% ipython --no-banner

In [1]: import numpy as np

In [2]: np.set_printoptions(suppress=True, linewidth=100)

In [3]: def rd(a):
   ...:     return np.round(a, 1) + 0
   ...: 

In [4]: mat = np.load("layer3.npy")

In [5]: print(mat)
[[0 0 0 0 0 0 0 0 0 0 0 0 0 0 0]
 [5 1 0 0 0 0 0 0 0 0 0 0 0 0 0]
 [4 6 9 0 0 0 0 0 0 0 0 0 0 0 0]
 [5 2 1 4 0 0 0 0 0 0 0 0 0 0 0]
 [9 6 0 1 2 0 0 0 0 0 0 0 0 0 0]
 [7 0 9 2 8 6 0 0 0 0 0 0 0 0 0]
 [6 3 8 6 8 4 9 0 0 0 0 0 0 0 0]
 [6 1 2 1 2 6 1 2 0 0 0 0 0 0 0]
 [9 2 0 2 8 5 9 8 9 0 0 0 0 0 0]
 [1 5 1 8 4 4 3 9 9 6 0 0 0 0 0]
 [7 2 5 9 3 4 2 6 9 5 6 0 0 0 0]
 [5 2 6 7 2 1 5 4 9 7 8 6 0 0 0]
 [3 6 6 5 2 4 2 3 5 5 1 4 6 0 0]
 [5 4 2 8 6 1 4 4 5 1 7 9 4 1 0]
 [4 5 0 8 1 3 7 6 4 0 5 7 1 2 6]]

In [6]: x0 = np.array([-3, 0, -2, 1, 3, 0, -2, -3, -2, -2, -1, 1, -3, 0, 3])

In [7]: print(np.einsum("ij,j->i", mat, x0))
[  0 -15 -30 -13 -20 -13 -22 -23 -61 -48 -69 -70 -58 -35 -24]

In [8]: print(np.linalg.norm(mat @ x0) <= np.linalg.norm(mat, 2) * np.linalg.norm(x0) + 1e-9)
True

In [9]: print(mat @ x0)
[  0 -15 -30 -13 -20 -13 -22 -23 -61 -48 -69 -70 -58 -35 -24]

In [10]: print(np.sign((mat @ x0).round(6)))
[ 0 -1 -1 -1 -1 -1 -1 -1 -1 -1 -1 -1 -1 -1 -1]

In [11]: print(mat @ np.eye(15)[0])
[0. 5. 4. 5. 9. 7. 6. 6. 9. 1. 7. 5. 3. 5. 4.]

In [12]: print(mat @ (2 * x0))
[   0  -30  -60  -26  -40  -26  -44  -46 -122  -96 -138 -140 -116  -70  -48]

In [13]: arr = np.loadtxt("a.csv", delimiter=",")

In [14]: print(arr)
[[-2. -1.  0.  1.  2.  3.  4.  5.  6.  7.  8.  9.]
 [10. 11. 12. 13. 14. 15. 16. 17. 18. 19. 20. 21.]
 [22. 23. 24. 25. 26. 27. 28. 29. 30. 31. 32. 33.]
 [34. 35. 36. 37. 38. 39. 40. 41. 42. 43. 44. 45.]
 [46. 47. 48. 49. 50. 51. 52. 53. 54. 55. 56. 57.]
 [58. 59. 60. 61. 62. 63. 64. 65. 66. 67. 68. 69.]
 [70. 71. 72. 73. 74. 75. 76. 77. 78. 79. 80. 81.]]

In [15]: W = np.array([[4, 0],
    ...:     [4, 0],
    ...:     [0, 1],
    ...:     [2, 4],
    ...:     [1, 0],
    ...:     [1, 0],
    ...:     [0, 5],
    ...:     [3, 1],
    ...:     [3, 1],
    ...:     [4, 1],
    ...:     [5, 2],
    ...:     [2, 0]])

In [16]: beta = np.array([0, 2])

In [17]: act = np.maximum(arr @ W + beta, 0)

In [18]: print(act)
[[ 114.   60.]
 [ 462.  240.]
 [ 810.  420.]
 [1158.  600.]
 [1506.  780.]
 [1854.  960.]
 [2202. 1140.]]

In [19]: cent = np.array([[0, 4], [5, 5]])

In [20]: print(W @ cent)
[[ 0 16]
 [ 0 16]
 [ 5  5]
 [20 28]
 [ 0  4]
 [ 0  4]
 [25 25]
 [ 5 17]
 [ 5 17]
 [ 5 21]
 [10 30]
 [ 0  8]]
